In [1]: import numpy as np

In [2]: from numpy import linalg as LA

In [3]: np.set_printoptions(precision=2, suppress=True, linewidth=160)

In [4]: q, _ = LA.qr(np.array([[-1.5, 2.3, 0.1, 0.6, -0.4, 0.0],
   ...:     [1.6, 0.7, -1.6, -1.0, 2.0, 0.0],
   ...:     [-0.7, 0.7, -1.4, 0.1, -0.9, 0.3],
   ...:     [-0.5, 0.7, -0.4, 0.5, -1.0, 2.3],
   ...:     [-0.4, -1.1, -2.8, 0.5, 0.0, -0.9],
   ...:     [-1.6, 0.0, 0.6, -0.4, 0.3, -1.2],
   ...:     [0.9, 0.8, -1.8, 1.3, -0.7, 0.1],
   ...:     [0.4, 0.2, -1.5, 0.1, 0.1, 0.4],
   ...:     [0.7, -0.1, 1.3, 0.7, 1.0, 0.8],
   ...:     [-1.8, 0.1, 0.6, 0.4, 0.0, -1.0],
   ...:     [0.4, -0.1, -0.8, 0.9, -0.3, 0.6],
   ...:     [0.6, 2.5, 0.8, -0.2, 0.4, 0.5]]))

In [5]: J = q @ q.T

In [6]: J.round(2) + 0
Out[6]: 
array([[ 0.56, -0.02,  0.15,  0.11,  0.  ,  0.18,  0.13,  0.02,  0.02,  0.28,  0.02,  0.29],
       [-0.02,  0.82, -0.01, -0.05,  0.16,  0.03, -0.11,  0.22,  0.08, -0.12, -0.06,  0.18],
       [ 0.15, -0.01,  0.29,  0.22,  0.11,  0.01,  0.05,  0.1 , -0.33, -0.03, -0.02,  0.02],
       [ 0.11, -0.05,  0.22,  0.79, -0.05, -0.11, -0.18,  0.14,  0.1 , -0.07,  0.12, -0.06],
       [ 0.  ,  0.16,  0.11, -0.05,  0.57,  0.09,  0.16,  0.17, -0.05,  0.15,  0.13, -0.32],
       [ 0.18,  0.03,  0.01, -0.11,  0.09,  0.32, -0.23, -0.05, -0.06,  0.29, -0.13, -0.05],
       [ 0.13, -0.11,  0.05, -0.18,  0.16, -0.23,  0.67,  0.06, -0.01, -0.06,  0.23,  0.14],
       [ 0.02,  0.22,  0.1 ,  0.14,  0.17, -0.05,  0.06,  0.14, -0.02, -0.06,  0.06, -0.02],
       [ 0.02,  0.08, -0.33,  0.1 , -0.05, -0.06, -0.01, -0.02,  0.73,  0.15,  0.21, -0.01],
       [ 0.28, -0.12, -0.03, -0.07,  0.15,  0.29, -0.06, -0.06,  0.15,  0.4 ,  0.01, -0.07],
       [ 0.02, -0.06, -0.02,  0.12,  0.13, -0.13,  0.23,  0.06,  0.21,  0.01,  0.2 , -0.07],
       [ 0.29,  0.18,  0.02, -0.06, -0.32, -0.05,  0.14, -0.02, -0.01, -0.07, -0.07,  0.52]])

In [7]: # looks like rank 6

In [8]: vec = np.array([2, 3, 1, 1, 2, 3, 0, 3, 1, 1, 1, 2])

In [9]: np.trace(J)
Out[9]: np.float64(6.0)

In [10]: np.round(np.eye(12) - J, 2) + 0
Out[10]: 
array([[ 0.44,  0.02, -0.15, -0.11,  0.  , -0.18, -0.13, -0.02, -0.02, -0.28, -0.02, -0.29],
       [ 0.02,  0.18,  0.01,  0.05, -0.16, -0.03,  0.11, -0.22, -0.08,  0.12,  0.06, -0.18],
       [-0.15,  0.01,  0.71, -0.22, -0.11, -0.01, -0.05, -0.1 ,  0.33,  0.03,  0.02, -0.02],
       [-0.11,  0.05, -0.22,  0.21,  0.05,  0.11,  0.18, -0.14, -0.1 ,  0.07, -0.12,  0.06],
       [ 0.  , -0.16, -0.11,  0.05,  0.43, -0.09, -0.16, -0.17,  0.05, -0.15, -0.13,  0.32],
       [-0.18, -0.03, -0.01,  0.11, -0.09,  0.68,  0.23,  0.05,  0.06, -0.29,  0.13,  0.05],
       [-0.13,  0.11, -0.05,  0.18, -0.16,  0.23,  0.33, -0.06,  0.01,  0.06, -0.23, -0.14],
       [-0.02, -0.22, -0.1 , -0.14, -0.17,  0.05, -0.06,  0.86,  0.02,  0.06, -0.06,  0.02],
       [-0.02, -0.08,  0.33, -0.1 ,  0.05,  0.06,  0.01,  0.02,  0.27, -0.15, -0.21,  0.01],
       [-0.28,  0.12,  0.03,  0.07, -0.15, -0.29,  0.06,  0.06, -0.15,  0.6 , -0.01,  0.07],
       [-0.02,  0.06,  0.02, -0.12, -0.13,  0.13, -0.23, -0.06, -0.21, -0.01,  0.8 ,  0.07],
       [-0.29, -0.18, -0.02,  0.06,  0.32,  0.05, -0.14,  0.02,  0.01,  0.07,  0.07,  0.48]])

In [11]: LA.eigvalsh(2 * J - np.eye(12))
Out[11]: array([-1., -1., -1., -1., -1., -1.,  1.,  1.,  1.,  1.,  1.,  1.])

In [12]: J @ J @ vec
Out[12]: array([2.82, 3.68, 0.98, 1.09, 2.07, 1.34, 0.01, 1.5 , 0.82, 1.51, 0.26, 1.13])

In [13]: J @ vec
Out[13]: array([2.82, 3.68, 0.98, 1.09, 2.07, 1.34, 0.01, 1.5 , 0.82, 1.51, 0.26, 1.13])

In [14]: round(float((vec - J @ vec) @ (J @ vec)), 2)
Out[14]: 0.0
